$ python3 -q
>>> import numpy as np
>>> from numpy import linalg as LA
>>> np.set_printoptions(precision=3, suppress=True, linewidth=120, sign=" ")
>>> arr = -3 * np.eye(6) + np.eye(6, k=1)
>>> print(arr)
[[-3.  1.  0.  0.  0.  0.]
 [ 0. -3.  1.  0.  0.  0.]
 [ 0.  0. -3.  1.  0.  0.]
 [ 0.  0.  0. -3.  1.  0.]
 [ 0.  0.  0.  0. -3.  1.]
 [ 0.  0.  0.  0.  0. -3.]]
>>> r0 = np.array([-2, -1, -3, 0, 3, 2])
>>> B = arr + np.outer(r0, np.eye(6)[4])
>>> print(LA.matrix_rank(B - arr))
1
>>> print(B)
[[-3.  1.  0.  0. -2.  0.]
 [ 0. -3.  1.  0. -1.  0.]
 [ 0.  0. -3.  1. -3.  0.]
 [ 0.  0.  0. -3.  1.  0.]
 [ 0.  0.  0.  0.  0.  1.]
 [ 0.  0.  0.  0.  2. -3.]]
>>> print(round(float(LA.det(B) / LA.det(arr)), 3), np.round(1 + LA.solve(arr, r0)[4], 3))
-0.222 -0.222
>>> print(round(float(LA.det(B)), 3))
-162.0
>>> print(np.allclose(B @ B.T, B.T @ B))
False
>>> print((B - B.T) / 2)
[[ 0.   0.5  0.   0.  -1.   0. ]
 [-0.5  0.   0.5  0.  -0.5  0. ]
 [ 0.  -0.5  0.   0.5 -1.5  0. ]
 [ 0.   0.  -0.5  0.   0.5  0. ]
 [ 1.   0.5  1.5 -0.5  0.  -0.5]
 [ 0.   0.   0.   0.   0.5  0. ]]
>>> print(np.sort(np.abs(LA.eigvals(B))))
[ 0.562  3.     3.     3.     3.     3.562]
>>> print(np.trace(B))
-15.0
>>> assert B == B.T
Traceback (most recent call last):
  File "<python-input-15>", line 1, in <module>
    assert B == B.T
           ^^^^^^^^
ValueError: The truth value of an array with more than one element is ambiguous. Use a.any() or a.all()
>>> print(np.prod(np.diag(arr)), np.round(LA.det(arr), 3))
729.0 729.0
>>> print([int(LA.matrix_rank(LA.matrix_power(arr, p))) for p in range(1, 7)])
[6, 6, 6, 6, 6, 6]
>>> print(arr @ arr)
[[ 9. -6.  1.  0.  0.  0.]
 [ 0.  9. -6.  1.  0.  0.]
 [ 0.  0.  9. -6.  1.  0.]
 [ 0.  0.  0.  9. -6.  1.]
 [ 0.  0.  0.  0.  9. -6.]
 [ 0.  0.  0.  0.  0.  9.]]
>>> M = np.loadtxt("sample11.csv", delimiter=",")
>>> print(M)
[[-0.09  1.07 -0.13  0.86  0.53 -0.78  0.49  0.19 -0.65  0.55 -1.01  0.06  1.15]
 [ 0.72 -2.58  0.26 -1.68 -0.86  1.82 -1.32 -0.48  2.34 -1.54  2.36 -0.48 -2.18]
 [-1.08  1.8  -0.12  0.72  0.12 -1.2   1.08  0.36 -2.52  1.32 -1.56  0.72  0.84]
 [ 0.45 -0.98  0.08 -0.5  -0.18  0.67 -0.55 -0.19  1.16 -0.66  0.87 -0.3  -0.62]
 [-2.16  0.61  0.15 -1.16 -1.45 -0.19  0.86  0.2  -3.61  1.21 -0.26  1.44 -1.83]
 [ 2.34  0.24 -0.28  2.04  2.08 -0.46 -0.54 -0.06  3.48 -0.88 -0.58 -1.56  3.04]]
>>> rk = LA.matrix_rank(M)
>>> print(rk)
2
>>> N = LA.svd(M)[2][rk:].T
>>> print(LA.matrix_rank(M.T @ M), LA.matrix_rank(M @ M.T))
2 2
>>> print(N.shape)
(13, 11)
>>> print([int(LA.matrix_rank(M[:, :j + 1])) for j in range(13)])
[1, 2, 2, 2, 2, 2, 2, 2, 2, 2, 2, 2, 2]
>>> print([int(LA.matrix_rank(M[:i])) for i in range(1, len(M) + 1)])
[1, 2, 2, 2, 2, 2]
>>> print(M[2] @ M[4])
14.232
>>> print(round(float(LA.norm(M[2] - M[4])), 3))
4.504
>>> print(LA.norm(M, axis=1))
[ 2.479  5.873  4.409  2.292  5.414  6.285]
>>> print(round(LA.norm(M, 1), 3), round(float(LA.norm(M, np.inf)), 3))
13.76 18.62
>>> print(round(float(LA.norm(M[2], 1)), 3), round(float(LA.norm(M[2], np.inf)), 3))
13.44 2.52
>>> left, s, VT = LA.svd(M)
>>> print(np.argmax(s[:-1] / (s[1:] + 1e-6)) + 1)
2
>>> print(s.round(3) + 0)
[ 8.889  7.424  0.     0.     0.     0.   ]
>>> B = left[:, :2] @ np.diag(s[:2]) @ VT[:2]
>>> print(LA.matrix_rank(B))
2
>>> print(np.round(LA.norm(M - B) / LA.norm(M), 3))
0.0
>>> print(LA.matrix_rank(M, rtol=0.05))
2
>>> print(np.round(np.abs(M - B).max(), 3))
0.0
>>> print(np.round(LA.norm(M - B, 2), 3), round(s[2], 3))
0.0 0.0
>>> print(B)
[[-0.09  1.07 -0.13  0.86  0.53 -0.78  0.49  0.19 -0.65  0.55 -1.01  0.06  1.15]
 [ 0.72 -2.58  0.26 -1.68 -0.86  1.82 -1.32 -0.48  2.34 -1.54  2.36 -0.48 -2.18]
 [-1.08  1.8  -0.12  0.72  0.12 -1.2   1.08  0.36 -2.52  1.32 -1.56  0.72  0.84]
 [ 0.45 -0.98  0.08 -0.5  -0.18  0.67 -0.55 -0.19  1.16 -0.66  0.87 -0.3  -0.62]
 [-2.16  0.61  0.15 -1.16 -1.45 -0.19  0.86  0.2  -3.61  1.21 -0.26  1.44 -1.83]
 [ 2.34  0.24 -0.28  2.04  2.08 -0.46 -0.54 -0.06  3.48 -0.88 -0.58 -1.56  3.04]]
